In [1]: import numpy as np

In [2]: np.set_printoptions(precision=3, suppress=True, linewidth=140)

In [3]: rd = lambda a: np.round(a, 3) + 0

In [4]: Z = np.array([[0.1, 0.4, -0.3, -2.1, -1.7, 0.8, -0.3, 0.6, 0.3, 0.2, 1.5]])

In [5]: rng = np.random.default_rng(839095)

In [6]: X = np.array([[1],
   ...:     [1],
   ...:     [2],
   ...:     [1],
   ...:     [0],
   ...:     [2],
   ...:     [0],
   ...:     [0],
   ...:     [2],
   ...:     [0],
   ...:     [2],
   ...:     [2],
   ...:     [0],
   ...:     [1],
   ...:     [0],
   ...:     [0],
   ...:     [2],
   ...:     [2],
   ...:     [0],
   ...:     [1],
   ...:     [0],
   ...:     [0],
   ...:     [2],
   ...:     [0],
   ...:     [0],
   ...:     [2],
   ...:     [2],
   ...:     [2],
   ...:     [1],
   ...:     [2],
   ...:     [2]]) @ Z + 0.1 * rng.normal(size=(31, 11))

In [7]: print(rd(X))
[[ 0.234  0.445 -0.231 -2.061 -1.551  0.728 -0.415  0.554  0.21   0.203  1.555]
 [ 0.156  0.61  -0.343 -2.212 -1.773  0.611 -0.351  0.602  0.333  0.368  1.501]
 [ 0.128  0.621 -0.704 -4.244 -3.422  1.636 -0.638  1.209  0.55   0.457  3.047]
 [ 0.12   0.511 -0.219 -2.078 -1.68   0.874 -0.25   0.436  0.196  0.214  1.421]
 [-0.087  0.107  0.086 -0.078  0.022  0.057 -0.036 -0.018  0.2    0.107  0.034]
 [ 0.385  0.845 -0.689 -4.375 -3.305  1.394 -0.552  1.322  0.63   0.499  2.928]
 [ 0.075  0.023 -0.021  0.019  0.131  0.13   0.248 -0.056 -0.056  0.025  0.086]
 [ 0.055 -0.069  0.114  0.067 -0.004 -0.005  0.108  0.032  0.002  0.025  0.121]
 [ 0.252  0.816 -0.496 -4.169 -3.21   1.635 -0.563  1.277  0.607  0.528  2.9  ]
 [ 0.027 -0.101  0.076  0.032  0.141 -0.061 -0.053 -0.166  0.035  0.067  0.092]
 [-0.058  0.833 -0.597 -4.155 -3.454  1.698 -0.599  1.287  0.589  0.418  2.949]
 [ 0.183  0.82  -0.83  -3.981 -3.47   1.593 -0.732  1.246  0.657  0.105  3.068]
 [ 0.039 -0.079 -0.019 -0.077 -0.001 -0.057  0.119 -0.041 -0.068 -0.017 -0.092]
 [ 0.306  0.493 -0.237 -2.241 -1.757  0.828 -0.256  0.736  0.285  0.132  1.49 ]
 [ 0.097 -0.105  0.033  0.015 -0.096 -0.065  0.058  0.035 -0.162 -0.083  0.046]
 [-0.102 -0.122  0.205 -0.012 -0.113 -0.094 -0.051  0.028 -0.116 -0.132  0.101]
 [ 0.253  0.932 -0.69  -4.225 -3.448  1.515 -0.653  1.481  0.677  0.551  2.959]
 [ 0.067  0.838 -0.674 -4.218 -3.288  1.533 -0.704  1.145  0.504  0.373  2.854]
 [-0.066 -0.014 -0.042  0.005  0.111  0.014  0.     0.076 -0.063  0.046  0.061]
 [ 0.056  0.386 -0.208 -2.28  -1.839  0.738 -0.401  0.448  0.171  0.076  1.519]
 [ 0.038  0.004 -0.023 -0.013 -0.035  0.11   0.087  0.047  0.003  0.    -0.062]
 [-0.037  0.047  0.047  0.113 -0.071  0.025  0.091  0.027  0.002  0.016  0.092]
 [ 0.051  0.766 -0.584 -4.016 -3.2    1.792 -0.736  1.117  0.478  0.526  3.056]
 [ 0.129  0.088  0.028 -0.071  0.091 -0.145 -0.019  0.094 -0.217 -0.037 -0.121]
 [-0.023  0.038  0.024 -0.006  0.008  0.112 -0.065  0.148 -0.002 -0.065  0.041]
 [ 0.162  0.916 -0.483 -4.192 -3.3    1.623 -0.623  1.106  0.687  0.237  2.923]
 [ 0.149  0.766 -0.565 -4.24  -3.309  1.545 -0.774  1.115  0.678  0.414  3.047]
 [ 0.2    0.93  -0.649 -4.211 -3.42   1.713 -0.441  1.114  0.634  0.271  3.018]
 [ 0.099  0.371 -0.512 -1.929 -1.809  0.774 -0.271  0.569  0.23   0.315  1.416]
 [ 0.259  0.819 -0.657 -4.165 -3.644  1.783 -0.754  1.289  0.758  0.379  2.919]
 [ 0.118  0.895 -0.624 -4.273 -3.279  1.41  -0.488  1.391  0.574  0.483  3.008]]

In [8]: Xc = X - X.mean(axis=1)
ValueError: operands could not be broadcast together with shapes (31,11) (31,) 


In [9]: Xc = X - X.mean(axis=0)

In [10]: left, sigma, Vh = np.linalg.svd(Xc, full_matrices=False)

In [11]: print(np.abs(Vh[0]).argmax())
3

In [12]: rd((sigma ** 2).sum() ** 2 / (sigma ** 4).sum())
Out[12]: np.float64(1.02)

In [13]: rd(Vh[0] * np.sign(Vh[0, np.abs(Vh[0]).argmax()]))
Out[13]: array([-0.023, -0.128,  0.102,  0.632,  0.51 , -0.242,  0.102, -0.185, -0.099, -0.061, -0.444])

In [14]: rd(sigma ** 2 / (sigma ** 2).sum())
Out[14]: array([0.99 , 0.002, 0.001, 0.001, 0.001, 0.001, 0.001, 0.001, 0.001, 0.001, 0.   ])

In [15]: print(rd(np.abs(Vh[-1])))
[0.13  0.435 0.356 0.442 0.352 0.153 0.056 0.072 0.356 0.264 0.345]

In [16]: np.linalg.matrix_rank(Xc)
Out[16]: np.int64(11)
